$ python3 -q
>>> import numpy as np
>>> import numpy.linalg as la
>>> np.set_printoptions(precision=4, suppress=True, linewidth=120)
>>> F = np.diag(np.array([2, 6, 6, 2])) + -3 * np.eye(4, k=1) + -3 * np.eye(4, k=-1)
>>> F
array([[ 2., -3.,  0.,  0.],
       [-3.,  6., -3.,  0.],
       [ 0., -3.,  6., -3.],
       [ 0.,  0., -3.,  2.]])
>>> [round(float(la.det(F[:i, :i])), 2) + 0 for i in range(1, 5)]
[2.0, 3.0, 0.0, -27.0]
>>> print(round(float(la.det(F)), 4))
-27.0
>>> F @ F
array([[ 13., -24.,   9.,   0.],
       [-24.,  54., -36.,   9.],
       [  9., -36.,  54., -24.],
       [  0.,   9., -24.,  13.]])
>>> F.inv()
Traceback (most recent call last):
  File "<python-input-8>", line 1, in <module>
    F.inv()
    ^^^^^
AttributeError: 'numpy.ndarray' object has no attribute 'inv'
>>> np.allclose(F, F.T)
True
>>> np.sort(np.abs(la.eigvals(F)))
array([ 0.5414,  0.8902,  5.5414, 10.1098])
>>> (F + F.T) / 2
array([[ 2., -3.,  0.,  0.],
       [-3.,  6., -3.,  0.],
       [ 0., -3.,  6., -3.],
       [ 0.,  0., -3.,  2.]])
>>> (F - F.T) / 2
array([[0., 0., 0., 0.],
       [0., 0., 0., 0.],
       [0., 0., 0., 0.],
       [0., 0., 0., 0.]])
>>> W0 = np.diag(np.array([0, 3, 3, 0]))
>>> print(W0)
[[0 0 0 0]
 [0 3 0 0]
 [0 0 3 0]
 [0 0 0 0]]
>>> left, sigma, vt = la.svd(W0)
>>> sigma
array([3., 3., 0., 0.])
>>> np.argmax(sigma[:-1] / (sigma[1:] + 1e-6)) + 1
np.int64(2)
>>> B = left[:, :2] @ np.diag(sigma[:2]) @ vt[:2]
>>> round(float(la.norm(W0 - B, 2)), 4), sigma[2]
(0.0, np.float64(0.0))
>>> feats = np.load("mat.npy")
>>> feats
array([[ 0.0838, -0.0359,  0.0468],
       [ 0.0365, -0.0908,  3.9645],
       [ 0.1128,  0.062 ,  0.0698],
       [ 0.0609, -0.1737, -0.1647]])
>>> B = np.array([[0, 1], [1, 2]])
>>> cent = np.kron(B, feats)
>>> print(round(la.norm(cent, 2), 4), round(float(la.norm(B, 2) * la.norm(feats, 2)), 4))
9.5841 9.5841
>>> cent.shape
(8, 6)
>>> vec = np.array([1, -4, 1])
>>> rhs = feats @ vec
>>> la.lstsq(feats, rhs)[0]
array([ 1., -4.,  1.])
>>> rng = np.random.default_rng(27445)
>>> rhs = rhs + 0.05 * rng.normal(size=4)
>>> rhs
array([ 0.2473,  4.344 , -0.0365,  0.6226])
>>> coef, *_ = la.lstsq(feats, rhs)
>>> np.round(la.norm(rhs - feats @ coef), 4)
np.float64(0.0452)
>>> B = np.c_[feats[:, :1] @ np.array([[-1]]), np.array([-1, -3, 3, 0])]
>>> B
array([[-0.0838, -1.    ],
       [-0.0365, -3.    ],
       [-0.1128,  3.    ],
       [-0.0609,  0.    ]])
>>> la.matrix_rank(np.c_[feats, B])
np.int64(4)
>>> print(np.round(la.norm(B - feats @ la.lstsq(feats, B)[0], axis=0), 4) + 0)
[0.     2.1171]
>>> B = feats + rng.integers(-2, 3, (4, 1)) @ rng.integers(-2, 3, (1, 3))
>>> B
array([[ 0.0838, -0.0359,  0.0468],
       [-1.9635,  3.9092,  5.9645],
       [-0.8872,  2.062 ,  1.0698],
       [ 1.0609, -2.1737, -1.1647]])
>>> np.abs(B - feats).sum(axis=1)
array([0., 8., 4., 4.])
>>> la.matrix_rank(B - feats, tol=1e-8)
np.int64(1)
>>> def softmax(z):
...     e = np.exp(z - z.max(axis=-1, keepdims=True))
...     return e / e.sum(axis=-1, keepdims=True)
... 
>>> softmax(B[2])
array([0.0368, 0.7027, 0.2605])
>>> att = B @ B.T / np.sqrt(3)
>>> softmax(att).round(6).argmax(axis=1)
array([3, 1, 1, 3])
>>> softmax(att)[2] @ B
array([-1.96  ,  3.9031,  5.9488])
>>> np.round(softmax(att + np.triu(np.full(att.shape, -np.inf), 1)), 4) + 0
array([[1.    , 0.    , 0.    , 0.    ],
       [0.    , 1.    , 0.    , 0.    ],
       [0.0001, 0.9968, 0.0031, 0.    ],
       [0.0164, 0.    , 0.0003, 0.9833]])
>>> A = np.array([[1, 0, 0, 0], [-1, 1, 0, 0], [-2, 3, 1, 0], [0, 1, 0, 1]])
>>> print(np.kron(np.eye(2, dtype=int), A))
[[ 1  0  0  0  0  0  0  0]
 [-1  1  0  0  0  0  0  0]
 [-2  3  1  0  0  0  0  0]
 [ 0  1  0  1  0  0  0  0]
 [ 0  0  0  0  1  0  0  0]
 [ 0  0  0  0 -1  1  0  0]
 [ 0  0  0  0 -2  3  1  0]
 [ 0  0  0  0  0  1  0  1]]
>>> print(np.einsum("ii->", A))
4
>>> np.round(la.eigvals(A).sum().real, 4)
np.float64(4.0)
>>> print(np.poly(A))
[ 1. -4.  6. -4.  1.]
>>> print(np.prod(np.diag(A)), round(float(la.det(A)), 4))
1 1.0
>>> labels = rng.permutation(4)
>>> B = A[:, labels] * rng.choice([-1, 1], 4)
>>> print(B)
[[ 1  0  0  0]
 [-1  1  0  0]
 [-2  3 -1  0]
 [ 0  1  0  1]]
>>> left, _, vt = la.svd(A.T @ B)
>>> np.round(left @ vt, 4) + 0
array([[ 1.,  0.,  0.,  0.],
       [ 0.,  1.,  0.,  0.],
       [ 0.,  0., -1.,  0.],
       [ 0.,  0.,  0.,  1.]])
>>> labels
array([0, 1, 2, 3])
>>> arr = np.loadtxt("block0.csv", delimiter=",")
>>> arr
array([[-0.3714,  0.9271, -0.0509],
       [ 0.    , -0.0549, -0.9985],
       [-0.9285, -0.3708,  0.0204]])
>>> vec = np.array([2, 3, 3])
>>> rhs = arr @ vec
>>> rhs
array([ 1.8856, -3.1601, -2.9083])
>>> la.solve(arr, rhs)
array([2., 3., 3.])
>>> la.solve(arr, arr[:, 2])
array([-0.,  0.,  1.])
>>> print(la.solve(arr, -2 * rhs))
[-4. -6. -6.]
